% ipython --no-banner

In [1]: import numpy as np

In [2]: np.set_printoptions(suppress=True, linewidth=120)

In [3]: rd = lambda a: np.round(a, 1) + 0

In [4]: out = np.array([[2, 0, -2, -1, 1, 1, 1],
   ...:     [2, 2, -2, 1, 0, -1, 1],
   ...:     [0, 1, 1, 0, 1, -1, 2],
   ...:     [-1, -2, 1, 2, -1, 1, -1],
   ...:     [2, -2, 0, 1, 0, -1, 2],
   ...:     [2, 0, 0, -1, 0, 0, 0],
   ...:     [1, 1, -1, 1, -2, -2, 1]])

In [5]: J = out - out.T

In [6]: J
Out[6]: 
array([[ 0, -2, -2,  0, -1, -1,  0],
       [ 2,  0, -3,  3,  2, -1,  0],
       [ 2,  3,  0, -1,  1, -1,  3],
       [ 0, -3,  1,  0, -2,  2, -2],
       [ 1, -2, -1,  2,  0, -1,  4],
       [ 1,  1,  1, -2,  1,  0,  2],
       [ 0,  0, -3,  2, -4, -2,  0]])

In [7]: np.argsort(-np.linalg.norm(J, axis=0).round(6), kind="stable")[:3]
Out[7]: array([6, 1, 4])

In [8]: np.linalg.cond(J) > 100
Out[8]: np.True_

In [9]: th = np.radians(36)

In [10]: Rm = np.eye(7)

In [11]: Rm[5, 5] = Rm[1, 1] = np.cos(th)

In [12]: Rm[5, 1], Rm[1, 5] = -np.sin(th), np.sin(th)

In [13]: rd(Rm)
Out[13]: 
array([[ 1. ,  0. ,  0. ,  0. ,  0. ,  0. ,  0. ],
       [ 0. ,  0.8,  0. ,  0. ,  0. ,  0.6,  0. ],
       [ 0. ,  0. ,  1. ,  0. ,  0. ,  0. ,  0. ],
       [ 0. ,  0. ,  0. ,  1. ,  0. ,  0. ,  0. ],
       [ 0. ,  0. ,  0. ,  0. ,  1. ,  0. ,  0. ],
       [ 0. , -0.6,  0. ,  0. ,  0. ,  0.8,  0. ],
       [ 0. ,  0. ,  0. ,  0. ,  0. ,  0. ,  1. ]])

In [14]: out = J @ Rm.T

In [15]: rd(np.abs(out - J).max(axis=0))
Out[15]: array([0. , 1.7, 0. , 0. , 0. , 1.6, 0. ])

In [16]: rd(np.linalg.svd(J, compute_uv=False)), rd(np.linalg.svd(out, compute_uv=False))
Out[16]: 
(array([7.5, 7.5, 4.3, 4.3, 1.9, 1.9, 0. ]),
 array([7.5, 7.5, 4.3, 4.3, 1.9, 1.9, 0. ]))

In [17]: rd(out)
Out[17]: 
array([[ 0. , -2.2, -2. ,  0. , -1. ,  0.4,  0. ],
       [ 2. , -0.6, -3. ,  3. ,  2. , -0.8,  0. ],
       [ 2. ,  1.8,  0. , -1. ,  1. , -2.6,  3. ],
       [ 0. , -1.3,  1. ,  0. , -2. ,  3.4, -2. ],
       [ 1. , -2.2, -1. ,  2. ,  0. ,  0.4,  4. ],
       [ 1. ,  0.8,  1. , -2. ,  1. , -0.6,  2. ],
       [ 0. , -1.2, -3. ,  2. , -4. , -1.6,  0. ]])

In [18]: rd(np.diff(out, axis=0))
Out[18]: 
array([[ 2. ,  1.6, -1. ,  3. ,  3. , -1.2,  0. ],
       [ 0. ,  2.4,  3. , -4. , -1. , -1.8,  3. ],
       [-2. , -3.1,  1. ,  1. , -3. ,  6. , -5. ],
       [ 1. , -1. , -2. ,  2. ,  2. , -3. ,  6. ],
       [ 0. ,  3. ,  2. , -4. ,  1. , -1. , -2. ],
       [-1. , -2. , -4. ,  4. , -5. , -1. , -2. ]])

In [19]: out[:, 7]
Traceback (most recent call last):
  Cell In[19], line 1
    out[:, 7]
IndexError: index 7 is out of bounds for axis 1 with size 7


In [20]: rd(out.sum(axis=0))
Out[20]: array([ 6. , -4.8, -7. ,  4. , -3. , -1.5,  7. ])

In [21]: rd(out.sum(axis=1))
Out[21]: array([-4.8,  2.6,  4.3, -0.9,  4.2,  3.2, -7.8])

In [22]: out.shape
Out[22]: (7, 7)

In [23]: np.allclose(J[:-1].T @ np.linalg.lstsq(J[:-1].T, J[-1])[0], J[-1])
Out[23]: True

In [24]: np.linalg.lstsq(J[:-1].T, J[-1])[2]
Out[24]: np.int32(6)

In [25]: rd(np.trace(np.linalg.pinv(J) @ J))
Out[25]: np.float64(6.0)

In [26]: rd(J @ np.linalg.pinv(J) @ J)
Out[26]: 
array([[ 0., -2., -2.,  0., -1., -1.,  0.],
       [ 2.,  0., -3.,  3.,  2., -1.,  0.],
       [ 2.,  3.,  0., -1.,  1., -1.,  3.],
       [ 0., -3.,  1.,  0., -2.,  2., -2.],
       [ 1., -2., -1.,  2.,  0., -1.,  4.],
       [ 1.,  1.,  1., -2.,  1.,  0.,  2.],
       [ 0.,  0., -3.,  2., -4., -2.,  0.]])

In [27]: np.abs(np.diag(np.linalg.qr(J)[1])) > 1e-9
Out[27]: array([ True,  True,  True,  True,  True,  True, False])
